% ipython --no-banner

In [1]: import numpy as np

In [2]: np.set_printoptions(precision=4, suppress=True, linewidth=160)

In [3]: def tidy(a):
   ...:     return np.round(a, 4) + 0
   ...: 

In [4]: F = np.array([[0.1, 0.1, -1.1, 1.6, -0.4, 1.4, -0.3, -0.9, -0.2, 1.4],
   ...:     [2.5, 0.3, -0.4, 0.6, -0.5, 0.3, -0.6, -1.1, -0.1, -0.1],
   ...:     [-0.8, 0.1, 0.0, -1.3, 0.1, 0.7, 0.5, -0.8, 1.2, 0.2],
   ...:     [-0.3, -1.2, 0.2, 0.9, 2.0, 0.5, 0.1, -2.0, -0.3, 0.1],
   ...:     [-0.4, 0.3, 1.0, -0.5, 1.1, -0.4, -0.1, -0.2, -0.8, -1.4],
   ...:     [1.2, 0.8, 0.0, -1.1, 1.0, 0.6, -1.2, -1.0, -0.9, 0.5],
   ...:     [-1.3, -0.9, 0.9, -1.3, -0.5, -0.3, -1.8, 0.7, 3.2, -2.1]])

In [5]: rng = np.random.default_rng(157)

In [6]: F[4] = F[6] + 0.3 * rng.normal(size=10)

In [7]: print(tidy(F))
[[ 0.1     0.1    -1.1     1.6    -0.4     1.4    -0.3    -0.9    -0.2     1.4   ]
 [ 2.5     0.3    -0.4     0.6    -0.5     0.3    -0.6    -1.1    -0.1    -0.1   ]
 [-0.8     0.1     0.     -1.3     0.1     0.7     0.5    -0.8     1.2     0.2   ]
 [-0.3    -1.2     0.2     0.9     2.      0.5     0.1    -2.     -0.3     0.1   ]
 [-1.242  -1.2084  0.8226 -0.7365 -0.6747 -0.3483 -1.7137  0.8663  3.5832 -1.8234]
 [ 1.2     0.8     0.     -1.1     1.      0.6    -1.2    -1.     -0.9     0.5   ]
 [-1.3    -0.9     0.9    -1.3    -0.5    -0.3    -1.8     0.7     3.2    -2.1   ]]

In [8]: x = np.array([1, 1, 2, 1, 2, 2, 2, 0, 1, 0])

In [9]: print(tidy(F @ np.eye(10)[7]))
[-0.9    -1.1    -0.8    -2.      0.8663 -1.      0.7   ]

In [10]: print(tidy((F * x).sum(axis=1)))
[ 0.8     0.9     1.8     4.7    -3.4321  0.8    -3.7   ]

In [11]: print(tidy(F * x))
[[ 0.1     0.1    -2.2     1.6    -0.8     2.8    -0.6     0.     -0.2     0.    ]
 [ 2.5     0.3    -0.8     0.6    -1.      0.6    -1.2     0.     -0.1     0.    ]
 [-0.8     0.1     0.     -1.3     0.2     1.4     1.      0.      1.2     0.    ]
 [-0.3    -1.2     0.4     0.9     4.      1.      0.2     0.     -0.3     0.    ]
 [-1.242  -1.2084  1.6452 -0.7365 -1.3494 -0.6967 -3.4275  0.      3.5832  0.    ]
 [ 1.2     0.8     0.     -1.1     2.      1.2    -2.4     0.     -0.9     0.    ]
 [-1.3    -0.9     1.8    -1.3    -1.     -0.6    -3.6     0.      3.2     0.    ]]

In [12]: print(np.sign((F @ x).round(6)))
[ 1.  1.  1.  1. -1.  1. -1.]

In [13]: print(np.linalg.norm(F @ x) <= np.linalg.norm(F, 2) * np.linalg.norm(x) + 1e-9)
True

In [14]: out = np.array([[2, 0, -2, 0, 0, 1, 1, -1, 2, -2, 2, 1, -2],
    ...:     [-2, 0, 0, 2, -2, 0, -2, -1, -2, 0, 2, 2, 2],
    ...:     [-1, -1, 2, 2, 0, 0, 0, -1, -1, 1, -2, 2, 2],
    ...:     [2, 1, -1, 1, -2, -1, -2, 0, 2, -2, -2, -1, 1],
    ...:     [1, 2, 0, -1, 1, -1, -2, -1, 2, -1, -2, -2, 2],
    ...:     [-1, 2, 2, 2, 1, 1, 0, 1, -2, 1, 0, 0, 0],
    ...:     [1, 2, -1, -2, 2, 1, 2, 1, 2, 1, 0, 0, 2],
    ...:     [2, -1, 2, 0, 2, 0, 2, 0, -1, 1, -1, 0, 2],
    ...:     [1, 2, 0, 1, 0, 1, 1, -2, 2, 2, 0, 1, -1],
    ...:     [-1, 0, 0, 1, 0, -2, -1, 0, -2, 2, -1, -2, -2],
    ...:     [-1, 2, 0, -2, 1, 1, 1, 1, 2, 2, 2, 2, 0],
    ...:     [0, 0, -2, -2, 2, -2, 2, -1, 0, 1, -2, 2, -2],
    ...:     [-2, -1, -1, 2, -1, 2, 2, 0, -1, 0, 0, 1, 2]])

In [15]: out[-1] = out[0]

In [16]: data = out + 0.3 * np.eye(13)

In [17]: print(data)
[[ 2.3  0.  -2.   0.   0.   1.   1.  -1.   2.  -2.   2.   1.  -2. ]
 [-2.   0.3  0.   2.  -2.   0.  -2.  -1.  -2.   0.   2.   2.   2. ]
 [-1.  -1.   2.3  2.   0.   0.   0.  -1.  -1.   1.  -2.   2.   2. ]
 [ 2.   1.  -1.   1.3 -2.  -1.  -2.   0.   2.  -2.  -2.  -1.   1. ]
 [ 1.   2.   0.  -1.   1.3 -1.  -2.  -1.   2.  -1.  -2.  -2.   2. ]
 [-1.   2.   2.   2.   1.   1.3  0.   1.  -2.   1.   0.   0.   0. ]
 [ 1.   2.  -1.  -2.   2.   1.   2.3  1.   2.   1.   0.   0.   2. ]
 [ 2.  -1.   2.   0.   2.   0.   2.   0.3 -1.   1.  -1.   0.   2. ]
 [ 1.   2.   0.   1.   0.   1.   1.  -2.   2.3  2.   0.   1.  -1. ]
 [-1.   0.   0.   1.   0.  -2.  -1.   0.  -2.   2.3 -1.  -2.  -2. ]
 [-1.   2.   0.  -2.   1.   1.   1.   1.   2.   2.   2.3  2.   0. ]
 [ 0.   0.  -2.  -2.   2.  -2.   2.  -1.   0.   1.  -2.   2.3 -2. ]
 [ 2.   0.  -2.   0.   0.   1.   1.  -1.   2.  -2.   2.   1.  -1.7]]

In [18]: Q, r_ = np.linalg.qr(data)

In [19]: print(np.allclose(r_.T @ r_, data.T @ data))
True

In [20]: print(tidy(abs(r_[0, 0])), tidy(np.linalg.norm(data[:, 0])))
5.3188 5.3188

In [21]: print(np.trace(Q @ Q.T))
13.0

In [22]: print(Q.shape, r_.shape)
(13, 13) (13, 13)
